$ ipython --no-banner

In [1]: import numpy as np

In [2]: np.set_printoptions(suppress=True, linewidth=120)

In [3]: out = np.array([[3, -2], [1, 1]])

In [4]: M = np.kron(np.eye(2, dtype=int), out)

In [5]: M
Out[5]: 
array([[ 3, -2,  0,  0],
       [ 1,  1,  0,  0],
       [ 0,  0,  3, -2],
       [ 0,  0,  1,  1]])

In [6]: # splits into 2 blocks

In [7]: np.round(np.sort(np.linalg.eigvals(M).real), 3)
Out[7]: array([2., 2., 2., 2.])

In [8]: M @ M
Out[8]: 
array([[ 7, -8,  0,  0],
       [ 4, -1,  0,  0],
       [ 0,  0,  7, -8],
       [ 0,  0,  4, -1]])

In [9]: np.flatnonzero(np.linalg.matrix_power((M != 0) + (M.T != 0) + np.eye(4), 4)[2])
Out[9]: array([2, 3])

In [10]: np.linalg.matrix_rank(M)
Out[10]: np.int64(4)

In [11]: np.zeros(4, 4)
Traceback (most recent call last):
  Cell In[11], line 1
    np.zeros(4, 4)
TypeError: Cannot interpret '4' as a data type


In [12]: M[4]
Traceback (most recent call last):
  Cell In[12], line 1
    M[4]
IndexError: index 4 is out of bounds for axis 0 with size 4


In [13]: M.shape
Out[13]: (4, 4)

In [14]: np.round(np.linalg.svd(M, compute_uv=False), 3)
Out[14]: array([3.618, 3.618, 1.382, 1.382])

In [15]: np.abs(M).max()
Out[15]: np.int64(3)

In [16]: data = np.load("a.npy")

In [17]: data
Out[17]: 
array([[5., 0., 4., 4., 0., 4., 0.],
       [0., 5., 0., 0., 0., 0., 0.],
       [4., 0., 5., 4., 0., 4., 0.],
       [4., 0., 4., 5., 0., 4., 0.],
       [0., 0., 0., 0., 5., 0., 4.],
       [4., 0., 4., 4., 0., 5., 0.],
       [0., 0., 0., 0., 4., 0., 5.]])

In [18]: vec = np.ones(7)

In [19]: for _ in range(3):
    ...:     vec = data @ vec
    ...:     vec /= np.linalg.norm(vec)
    ...:     print(round(vec @ data @ vec, 3))
    ...: 
15.812
16.677
16.911

In [20]: vec.round(3)
Out[20]: array([0.497, 0.013, 0.497, 0.497, 0.074, 0.497, 0.074])

In [21]: round(np.linalg.eigvalsh(data)[-1], 3)
Out[21]: np.float64(17.0)

In [22]: def softmax(z):
    ...:     e = np.exp(z - z.max(axis=-1, keepdims=True))
    ...:     return e / e.sum(axis=-1, keepdims=True)
    ...: 

In [23]: np.round(softmax(10 * data[5]), 3) + 0
Out[23]: array([0., 0., 0., 0., 0., 1., 0.])

In [24]: scores = data @ data.T / np.sqrt(7)

In [25]: np.round(softmax(scores + np.triu(np.full(scores.shape, -np.inf), 1)), 3) + 0
Out[25]: 
array([[1.   , 0.   , 0.   , 0.   , 0.   , 0.   , 0.   ],
       [0.   , 1.   , 0.   , 0.   , 0.   , 0.   , 0.   ],
       [0.407, 0.   , 0.593, 0.   , 0.   , 0.   , 0.   ],
       [0.289, 0.   , 0.289, 0.422, 0.   , 0.   , 0.   ],
       [0.   , 0.   , 0.   , 0.   , 1.   , 0.   , 0.   ],
       [0.224, 0.   , 0.224, 0.224, 0.   , 0.327, 0.   ],
       [0.   , 0.   , 0.   , 0.   , 0.407, 0.   , 0.593]])

In [26]: np.round(softmax(scores)[5] @ data, 3) + 0
Out[26]: array([4.224, 0.   , 4.224, 4.224, 0.   , 4.327, 0.   ])

In [27]: softmax(scores).round(6).argmax(axis=1)
Out[27]: array([0, 1, 2, 3, 4, 5, 6])

In [28]: rng = np.random.default_rng(50773)

In [29]: lab = rng.permutation(7)

In [30]: lab
Out[30]: array([0, 5, 2, 6, 3, 1, 4])

In [31]: out = data[lab][:, lab]

In [32]: np.diag(out)
Out[32]: array([5., 5., 5., 5., 5., 5., 5.])

In [33]: np.trace(out)
Out[33]: np.float64(35.0)

In [34]: np.allclose(out, data)
Out[34]: False

In [35]: np.round(np.sort(np.abs(np.linalg.eigvals(out))), 3)
Out[35]: array([ 1.,  1.,  1.,  1.,  5.,  9., 17.])

In [36]: out = np.array([[-3, -2, -1],
    ...:     [-2, 3, -1],
    ...:     [2, -1, -1],
    ...:     [3, 1, 2],
    ...:     [1, 2, 3],
    ...:     [2, -2, -1],
    ...:     [-3, 2, 1]])

In [37]: np.vstack([data, out.T]).shape
Out[37]: (10, 7)

In [38]: np.einsum("ij->j", data)
Out[38]: array([17.,  5., 17., 17.,  9., 17.,  9.])

In [39]: np.einsum("ij,ij->i", data, data)
Out[39]: array([73., 25., 73., 73., 41., 73., 41.])

In [40]: np.einsum("ik,kj->ij", data, out)
Out[40]: 
array([[ 13., -18.,  -5.],
       [-10.,  15.,  -5.],
       [ 18., -17.,  -5.],
       [ 19., -15.,  -2.],
       [ -7.,  18.,  19.],
       [ 18., -18.,  -5.],
       [-11.,  18.,  17.]])

In [41]: data.sum(axis=1)
Out[41]: array([17.,  5., 17., 17.,  9., 17.,  9.])

In [42]: np.abs(data).max()
Out[42]: np.float64(5.0)

In [43]: data.sum(axis=0)
Out[43]: array([17.,  5., 17., 17.,  9., 17.,  9.])

In [44]: round(float(np.linalg.norm(data)), 3)
Out[44]: 19.975

In [45]: np.unravel_index(np.abs(data).argmax(), data.shape)
Out[45]: (np.int64(0), np.int64(0))

In [46]: mat = np.load("mat.npy")

In [47]: mat
Out[47]: 
array([[ 8, -6,  3,  1],
       [-6,  4,  2,  3],
       [ 3,  2, -4,  2],
       [ 1,  3,  2,  4]])

In [48]: # symmetric, so the eigenvalues are real

In [49]: Q, r_ = np.linalg.qr(mat)

In [50]: r_.round(3) + 0
Out[50]: 
array([[-10.488,   6.007,  -0.191,   0.   ],
       [  0.   ,  -5.378,   2.018,  -4.091],
       [  0.   ,   0.   ,   5.375,   3.211],
       [  0.   ,   0.   ,   0.   ,  -1.719]])

In [51]: Q.shape, r_.shape
Out[51]: ((4, 4), (4, 4))

In [52]: W2 = np.array([[-1, 3, 3, 3, 2, 1],
    ...:     [-2, 3, -1, -3, 2, -2],
    ...:     [2, -2, 2, -3, 2, -1],
    ...:     [-2, 0, -3, 0, 3, 2]])

In [53]: F = rng.normal(size=(29, 4)) @ W2 + np.array([0, 3, 0, 3, 3, 1])

In [54]: F.round(3)
Out[54]: 
array([[-2.534,  6.236, -0.035,  4.217,  6.267,  2.018],
       [ 6.021, -4.374,  2.606, 10.741, -7.321,  3.91 ],
       [ 4.154, -0.794,  4.729, -2.142,  6.776, -0.777],
       [-2.282,  8.727,  1.13 ,  5.526,  0.332, -0.717],
       [-2.834,  4.929, -2.42 ,  6.337,  4.116,  3.636],
       [ 1.884, -0.33 , -0.254,  2.888,  1.752,  1.659],
       [-2.213,  3.206, -4.847, -3.291,  6.739, -0.519],
       [-0.366,  7.874,  8.365,  6.551,  9.007,  1.969],
       [-1.511,  3.26 , -1.712, -7.558, 13.4  , -1.479],
       [-4.283,  4.928, -5.002,  2.526,  8.06 ,  3.358],
       [ 3.942, -3.261,  1.443,  8.956, -1.293,  5.085],
       [ 1.179,  3.676,  0.575,  2.27 , -2.755, -2.235],
       [-2.424,  5.101, -2.252, -2.468,  8.297, -0.666],
       [ 1.504,  1.879,  5.829,  6.22 ,  9.605,  4.767],
       [-4.238,  6.539, -4.73 ,  6.592,  1.404,  2.719],
       [-4.116,  7.422, -0.662,  6.983,  7.635,  4.177],
       [ 0.674,  3.315,  3.651,  2.99 ,  7.281,  1.698],
       [ 0.217,  4.922,  1.182, -5.864,  5.998, -4.707],
       [-7.176,  7.028, -7.028,  7.187,  8.994,  6.646],
       [ 1.955, -0.522, -3.278, -1.157, -2.211, -1.837],
       [ 2.072, -1.476,  0.112,  2.006,  5.254,  2.812],
       [ 3.429,  1.812,  4.864,  8.836, -3.876,  1.271],
       [ 3.197,  5.781,  7.476,  8.291, -6.569, -2.275],
       [-0.916,  2.181, -3.938,  1.755,  1.458,  0.834],
       [ 3.119,  3.266,  6.043, -9.367,  9.6  , -6.245],
       [ 2.714,  1.992,  2.625,  0.926, -0.329, -2.074],
       [ 1.904,  3.458,  4.169,  5.976, -0.124,  0.484],
       [-1.674,  6.575, -1.78 , -3.491,  2.582, -4.338],
       [-4.389,  3.003, -5.921,  5.368,  9.421,  6.741]])

In [55]: # looks like rank 5

In [56]: D = np.linalg.norm(F[:, None] - F[None], axis=-1)

In [57]: D.mean(axis=1).argmax()
Out[57]: np.int64(1)

In [58]: np.flatnonzero(D[6] < D.mean() / 2)
Out[58]: array([ 6, 12])

In [59]: D.shape
Out[59]: (29, 29)

In [60]: D[6].round(6).argsort(kind="stable")[:4]
Out[60]: array([ 6, 12, 27,  9])

In [61]: J = np.load("arr.npy")

In [62]: J
Out[62]: 
array([[ 2.387, -0.64 ,  2.327,  1.177],
       [-3.114, -0.079, -4.701,  1.156],
       [-1.559, -0.201,  1.247, -0.095],
       [-2.761, -0.405, -7.039, -0.437],
       [-2.33 , -0.467, -2.217,  0.261],
       [-2.46 ,  0.116, 12.653,  0.014],
       [-0.439, -0.06 ,  3.918,  0.222],
       [-3.484,  0.734,  3.148,  0.627],
       [ 0.667,  0.145,  2.321, -0.156],
       [-2.019,  0.678, -6.619, -0.166],
       [ 1.769,  0.39 ,  5.288, -1.102],
       [-1.315, -0.079,  2.425,  1.24 ],
       [ 0.379,  0.484, -7.302,  0.508],
       [-4.015,  0.224,  2.845, -0.177],
       [ 1.47 ,  0.397,  0.018, -0.074],
       [ 1.917,  0.026, -1.1  ,  0.819],
       [ 1.313,  0.243,  6.8  ,  0.543],
       [ 0.957, -0.657, -3.855,  0.303],
       [ 0.362,  0.263, -0.302, -0.845],
       [-1.991,  0.046, -0.488, -0.347],
       [-2.042,  0.994,  4.092, -0.774],
       [ 0.661, -0.105, -7.689, -0.775],
       [ 0.039,  0.036, -8.202,  0.685]])

In [63]: cen = J - J.mean(axis=0)

In [64]: vecs = np.linalg.svd(cen)[2][:2]

In [65]: out = cen - cen @ vecs.T @ vecs

In [66]: round(float(np.linalg.norm(out) / np.linalg.norm(cen)), 3)
Out[66]: 0.137

In [67]: np.round(np.diag(vecs.T @ vecs), 3) + 0
Out[67]: array([0.998, 0.002, 1.   , 0.   ])

In [68]: np.round((cen @ vecs.T).std(axis=0), 3)
Out[68]: array([5.188, 1.883])

In [69]: np.round(out.std(axis=0), 3)
Out[69]: array([0.02 , 0.394, 0.009, 0.651])

In [70]: np.round(np.cov(cen @ vecs.T, rowvar=False), 3) + 0
Out[70]: 
array([[28.141,  0.   ],
       [ 0.   ,  3.708]])
